$ ipython --no-banner

In [1]: import numpy as np

In [2]: np.set_printoptions(precision=3, suppress=True, linewidth=200)

In [3]: rd = lambda a: np.round(a, 3) + 0

In [4]: feats = np.array([[1, 0, 0, 0, 0, 0, 0],
   ...:     [0, 0, 0, 0, 0, 0, 1],
   ...:     [0, 0, 0, 0, 1, 0, 0],
   ...:     [0, 0, 0, 0, 0, 1, 0],
   ...:     [0, 0, 1, 0, 0, 0, 0],
   ...:     [0, 0, 0, 1, 0, 0, 0],
   ...:     [0, 1, 0, 0, 0, 0, 0]])

In [5]: w, evecs = np.linalg.eigh(feats)

In [6]: x0 = np.array([5, 2, 4, 2, 1, 1, 3])

In [7]: x0 @ feats @ x0
Out[7]: np.int64(49)

In [8]: rd(x0 @ feats @ x0 / (x0 @ x0)), w[0], w[-1]
Out[8]: (np.float64(0.817), np.float64(-1.0), np.float64(1.0))

In [9]: r0 = np.array([2, -1, -1, 0, -3, -1, -3])

In [10]: Y = feats + np.outer(r0, np.eye(7)[3])

In [11]: np.linalg.matrix_rank(Y - feats)
Out[11]: np.int64(1)

In [12]: Y
Out[12]: 
array([[ 1.,  0.,  0.,  2.,  0.,  0.,  0.],
       [ 0.,  0.,  0., -1.,  0.,  0.,  1.],
       [ 0.,  0.,  0., -1.,  1.,  0.,  0.],
       [ 0.,  0.,  0.,  0.,  0.,  1.,  0.],
       [ 0.,  0.,  1., -3.,  0.,  0.,  0.],
       [ 0.,  0.,  0.,  0.,  0.,  0.,  0.],
       [ 0.,  1.,  0., -3.,  0.,  0.,  0.]])

In [13]: feats @ np.ones(7)
Out[13]: array([1., 1., 1., 1., 1., 1., 1.])

In [14]: feats.sum(axis=1)
Out[14]: array([1, 1, 1, 1, 1, 1, 1])

In [15]: p = np.eye(7)[5]

In [16]: for _ in range(6):
    ...:     p = p @ feats
    ...:     print(p.round(3))
    ...: 
[0. 0. 0. 1. 0. 0. 0.]
[0. 0. 0. 0. 0. 1. 0.]
[0. 0. 0. 1. 0. 0. 0.]
[0. 0. 0. 0. 0. 1. 0.]
[0. 0. 0. 1. 0. 0. 0.]
[0. 0. 0. 0. 0. 1. 0.]

In [17]: O, r_ = np.linalg.qr(feats)

In [18]: np.allclose(r_.T @ r_, feats.T @ feats)
Out[18]: True

In [19]: O
Out[19]: 
array([[ 1.,  0.,  0.,  0.,  0.,  0.,  0.],
       [-0.,  0.,  0.,  0.,  0.,  0., -1.],
       [-0., -0.,  0.,  0., -1.,  0.,  0.],
       [-0., -0., -0.,  0.,  0., -1.,  0.],
       [-0., -0., -1., -0.,  0.,  0.,  0.],
       [-0., -0., -0., -1., -0.,  0.,  0.],
       [-0., -1., -0., -0., -0., -0.,  0.]])

In [20]: O.T @ O
Out[20]: 
array([[1., 0., 0., 0., 0., 0., 0.],
       [0., 1., 0., 0., 0., 0., 0.],
       [0., 0., 1., 0., 0., 0., 0.],
       [0., 0., 0., 1., 0., 0., 0.],
       [0., 0., 0., 0., 1., 0., 0.],
       [0., 0., 0., 0., 0., 1., 0.],
       [0., 0., 0., 0., 0., 0., 1.]])

In [21]: abs(r_[0, 0]), rd(np.linalg.norm(feats[:, 0]))
Out[21]: (np.float64(1.0), np.float64(1.0))

In [22]: O @ r_
Out[22]: 
array([[1., 0., 0., 0., 0., 0., 0.],
       [0., 0., 0., 0., 0., 0., 1.],
       [0., 0., 0., 0., 1., 0., 0.],
       [0., 0., 0., 0., 0., 1., 0.],
       [0., 0., 1., 0., 0., 0., 0.],
       [0., 0., 0., 1., 0., 0., 0.],
       [0., 1., 0., 0., 0., 0., 0.]])

In [23]: np.trace(O @ O.T)
Out[23]: np.float64(7.0)

In [24]: O.shape, r_.shape
Out[24]: ((7, 7), (7, 7))

In [25]: np.abs(np.diag(r_))
Out[25]: array([1., 1., 1., 1., 1., 1., 1.])

In [26]: A = np.load("out19.npy")

In [27]: A
Out[27]: 
array([[ 0,  2, 12,  1,  1,  3],
       [ 1,  1, 12,  2,  0,  3],
       [ 1,  1,  0,  3,  2,  0],
       [ 2,  0,  0,  0,  1,  0],
       [ 1,  2,  4,  3,  2,  1],
       [ 2,  2,  4,  0,  1,  1]])

In [28]: [round(float(x), 3) for x in np.linalg.svd(A, compute_uv=False)[:3]]
Out[28]: [18.992, 5.251, 2.728]

In [29]: np.linalg.matrix_rank(A, rtol=0.1)
Out[29]: np.int64(3)

In [30]: np.unique(A.round(6), axis=0).shape
Out[30]: (6, 6)

In [31]: np.abs(np.diag(np.linalg.qr(A)[1])) > 1e-9
Out[31]: array([ True,  True,  True,  True,  True, False])

In [32]: np.linalg.lstsq(A[:-1].T, A[-1])[2]
Out[32]: np.int32(5)

In [33]: rd(A @ np.linalg.pinv(A) @ A)
Out[33]: 
array([[ 0.,  2., 12.,  1.,  1.,  3.],
       [ 1.,  1., 12.,  2.,  0.,  3.],
       [ 1.,  1.,  0.,  3.,  2.,  0.],
       [ 2.,  0.,  0.,  0.,  1.,  0.],
       [ 1.,  2.,  4.,  3.,  2.,  1.],
       [ 2.,  2.,  4.,  0.,  1.,  1.]])
